>>> import numpy as np
>>> from numpy import linalg as LA
>>> np.set_printoptions(precision=3, suppress=True, linewidth=140, floatmode="fixed")
>>> def rd(a):
...     return np.round(a, 3) + 0
... 
>>> data = np.diag(20 * np.array([-1, 2, -4, -5])) + np.array([[1, 1, 0, 1], [2, 0, 1, 0], [1, 1, 2, 2], [1, 0, 1, 2]])
>>> data
array([[-19,   1,   0,   1],
       [  2,  40,   1,   0],
       [  1,   1, -78,   2],
       [  1,   0,   1, -98]])
>>> w, evecs = LA.eig(data)
>>> rd(np.sort(LA.eigvals(LA.inv(data))))
array([-0.053, -0.013, -0.010,  0.025])
>>> rd(data @ evecs[:, 0] - w[0] * evecs[:, 0])
array([0.000, 0.000, 0.000, 0.000])
>>> rd(np.sort(LA.eigvals(data.T)))
array([-98.112, -77.910, -19.021,  40.042])
>>> print(rd(w))
[ 40.042 -19.021 -77.910 -98.112]
>>> hat = np.triu(np.array([[-1, 3, -1, -3], [2, 2, 1, -2], [-1, -1, 0, -1], [-2, -3, 2, -3]]), 1) + np.eye(4)
>>> A2 = hat @ data @ LA.inv(hat)
>>> np.trace(A2), np.trace(data)
(np.float64(-155.0), np.int64(-155))
>>> print(A2)
[[ -17.000  171.000 -110.000  474.000]
 [   1.000   38.000 -116.000  161.000]
 [   0.000    1.000  -80.000   22.000]
 [   1.000   -3.000    5.000  -96.000]]
>>> print(LA.matrix_rank(A2))
4
>>> Q, r_ = LA.qr(data)
>>> np.allclose(r_.T @ r_, data.T @ data)
True
>>> rd(r_)
array([[ 19.157,   3.236,  -3.915,  -6.003],
       [  0.000, -39.894,   0.635,  -0.562],
       [  0.000,   0.000,  77.912,  -3.557],
       [  0.000,   0.000,   0.000, -97.775]])
>>> W0 = np.load("run6.npy")
>>> W0
array([[ -0.327, -60.798,  20.395],
       [ -0.045, -59.982,  20.434],
       [ -0.443, -59.707,  19.269],
       [  0.308, -58.730,  20.627],
       [  0.206, -59.242,  20.619],
       [  2.001, -58.422,  19.704],
       [ -1.014, -60.495,  18.511],
       [ -1.029, -59.807,  21.097],
       [ -0.031, -61.597,  20.713],
       [  0.577, -57.577,  18.782],
       [ -0.747, -60.630,  19.116],
       [ -1.409, -60.536,  21.430],
       [ -0.299, -59.577,  20.561],
       [ -0.116, -60.067,  21.743],
       [  0.258, -60.757,  22.227],
       [  1.726, -61.281,  20.566],
       [  0.680, -59.991,  17.726],
       [  0.896, -59.782,  19.945],
       [  0.785, -60.758,  21.895],
       [  0.560, -61.178,  19.788],
       [ -0.160, -61.260,  19.114],
       [  0.457, -60.267,  19.462],
       [  0.281, -61.126,  20.959],
       [  1.502, -58.545,  23.694]])
>>> Z = W0[[12, 15]].astype(float)
>>> for _ in range(6):
...     lab = LA.norm(W0[:, None] - Z, axis=-1).argmin(axis=1)
...     Z = np.array([W0[lab == j].mean(axis=0) for j in range(2)])
... 
>>> print(lab)
[0 0 0 0 0 0 0 1 1 0 0 1 0 1 1 1 0 0 1 0 0 0 1 1]
>>> np.bincount(lab)
array([15,  9])
>>> np.abs(Z[1] - Z[0]).argmax()
np.int64(2)
>>> print(rd(np.abs(LA.svd(W0)[2][-1])))
[0.978 0.064 0.198]
>>> print(LA.cond(W0) > 100)
False
>>> print(np.argsort(-LA.norm(W0, axis=0).round(6), kind="stable")[:3])
[1 2 0]
>>> LA.matrix_rank(W0, rtol=0.1)
np.int64(1)
>>> Xs = W0 - W0.mean(axis=1)
Traceback (most recent call last):
  File "<python-input-30>", line 1, in <module>
    Xs = W0 - W0.mean(axis=1)
         ~~~^~~~~~~~~~~~~~~~~
ValueError: operands could not be broadcast together with shapes (24,3) (24,) 
>>> Xs = W0 - W0.mean(axis=0)
>>> U, s, vt = LA.svd(Xs, full_matrices=False)
>>> rd(vt[0] * np.sign(vt[0, np.abs(vt[0]).argmax()]))
array([0.141, 0.030, 0.990])
>>> rd(Xs.mean(axis=0))
array([0.000, 0.000, 0.000])
>>> print(np.abs(U[:, 0]).argmax())
23
>>> LA.matrix_rank(Xs)
np.int64(3)
>>> print((np.sign(U[:, 0]) == np.sign(U[0, 0])).astype(int))
[1 0 1 0 0 1 1 0 0 1 1 0 0 0 0 0 1 1 0 1 1 1 0 0]
>>> rd((s ** 2).sum() ** 2 / (s ** 4).sum())
np.float64(2.556)
>>> print(np.searchsorted(np.cumsum(s ** 2) / (s ** 2).sum(), 0.9) + 1)
3
>>> rd(np.abs(vt[-1]))
array([0.883, 0.455, 0.112])
>>> rd(s ** 2 / (s ** 2).sum())
array([0.503, 0.334, 0.163])
>>> print(np.abs(vt[0]).argmax())
2
